$ python3 -q
>>> import numpy as np
>>> import numpy.linalg as la
>>> np.set_printoptions(precision=3, suppress=True, linewidth=120, floatmode="fixed")
>>> arr = np.load("a.npy")
>>> print(arr)
[[-0.433 -5.103 -2.881 -3.437  7.325]
 [ 4.415 -8.540  1.152  0.287  2.482]
 [ 3.703  6.416  2.918 -3.693  4.793]
 [ 6.193  5.389 -1.491  3.388  4.347]
 [ 0.714 -3.827 -7.493  3.270 -4.243]
 [-3.730  2.086 -1.288  8.477  2.866]
 [-1.699  6.393  4.016 -2.307 -5.899]
 [-6.276  2.993 -1.031  6.361  3.183]
 [-6.005 -5.389  3.785 -3.090 -3.318]
 [-0.526 -3.215  4.316 -3.399 -7.694]
 [ 4.725  2.061 -2.721 -0.225 -8.122]
 [-5.421 -3.843 -6.464  0.188  3.746]]
>>> A2 = np.c_[arr[:, :3] @ np.array([[4, 0, -4], [0, 4, -3], [-1, 4, -4]]), np.array([-1, 0, -2, 2, 2, 2, 2, 0, 0, 2, -2, 1])]
>>> print(A2)
[[  1.149 -31.936  28.565  -1.000]
 [ 16.508 -29.552   3.352   0.000]
 [ 11.894  37.336 -45.732  -2.000]
 [ 26.263  15.592 -34.975   2.000]
 [ 10.349 -45.280  38.597   2.000]
 [-13.632   3.192  13.814   2.000]
 [-10.812  41.636 -28.447   2.000]
 [-24.073   7.848  20.249   0.000]
 [-27.805  -6.416  25.047   0.000]
 [ -6.420   4.404  -5.515   2.000]
 [ 21.621  -2.640 -14.199  -2.000]
 [-15.220 -41.228  59.069   1.000]]
>>> print(la.norm(la.qr(arr)[0].T @ A2, axis=0) ** 2 / ((A2 ** 2).sum(axis=0) + 1e-12))
[1.000 1.000 1.000 0.284]
>>> print(la.matrix_rank(A2))
4
>>> dist = la.norm(A2[:, None] - A2[None], axis=-1)
>>> print(dist[9].round(6).argsort(kind="stable")[:4])
[ 9  5 10  7]
>>> print(la.norm(A2 - A2.mean(axis=0), axis=1))
[36.703 31.002 66.655 52.104 54.479 17.152 57.399 30.185 33.699 14.589 29.678 67.258]
>>> print(np.unravel_index(dist.round(6).argmax(), dist.shape))
(np.int64(2), np.int64(11))
>>> print(la.matrix_rank(dist ** 2))
6
>>> print(dist.shape)
(12, 12)
>>> t = np.radians(36)
>>> R = np.eye(5)
>>> R[1, 1] = R[0, 0] = np.cos(t)
>>> R[1, 0], R[0, 1] = -np.sin(t), np.sin(t)
>>> print(R)
[[ 0.809  0.588  0.000  0.000  0.000]
 [-0.588  0.809  0.000  0.000  0.000]
 [ 0.000  0.000  1.000  0.000  0.000]
 [ 0.000  0.000  0.000  1.000  0.000]
 [ 0.000  0.000  0.000  0.000  1.000]]
>>> A2 = arr @ R.T
>>> print(np.allclose(la.norm(arr, axis=1), la.norm(A2, axis=1)))
True
>>> print(la.svd(arr, compute_uv=False), la.svd(A2, compute_uv=False))
[19.569 18.146 15.125 13.792  8.292] [19.569 18.146 15.125 13.792  8.292]
>>> E = np.loadtxt("block8.csv", delimiter=",")
>>> print(E)
[[ -2.000  -1.000   0.000   1.000   2.000   3.000   4.000   5.000   6.000   7.000   8.000]
 [  9.000  10.000  11.000  12.000  13.000  14.000  15.000  16.000  17.000  18.000  19.000]
 [ 20.000  21.000  22.000  23.000  24.000  25.000  26.000  27.000  28.000  29.000  30.000]
 [ 31.000  32.000  33.000  34.000  35.000  36.000  37.000  38.000  39.000  40.000  41.000]
 [ 42.000  43.000  44.000  45.000  46.000  47.000  48.000  49.000  50.000  51.000  52.000]
 [ 53.000  54.000  55.000  56.000  57.000  58.000  59.000  60.000  61.000  62.000  63.000]
 [ 64.000  65.000  66.000  67.000  68.000  69.000  70.000  71.000  72.000  73.000  74.000]
 [ 75.000  76.000  77.000  78.000  79.000  80.000  81.000  82.000  83.000  84.000  85.000]
 [ 86.000  87.000  88.000  89.000  90.000  91.000  92.000  93.000  94.000  95.000  96.000]
 [ 97.000  98.000  99.000 100.000 101.000 102.000 103.000 104.000 105.000 106.000 107.000]
 [108.000 109.000 110.000 111.000 112.000 113.000 114.000 115.000 116.000 117.000 118.000]
 [119.000 120.000 121.000 122.000 123.000 124.000 125.000 126.000 127.000 128.000 129.000]]
>>> Uu, sigma, Vt = la.svd(E)
>>> evecs = Vt[:(sigma > 1e-8).sum()]
>>> rng = np.random.default_rng(88)
>>> x0 = E[10] + 5 * E[7] + rng.integers(2) * np.eye(11)[6]
>>> print(x0)
[483.000 489.000 495.000 501.000 507.000 513.000 520.000 525.000 531.000 537.000 543.000]
>>> print(round(float(la.norm(x0 - evecs.T @ evecs @ x0)), 3))
0.949
>>> print(np.diag(evecs.T @ evecs))
[0.318 0.236 0.173 0.127 0.100 0.091 0.100 0.127 0.173 0.236 0.318]
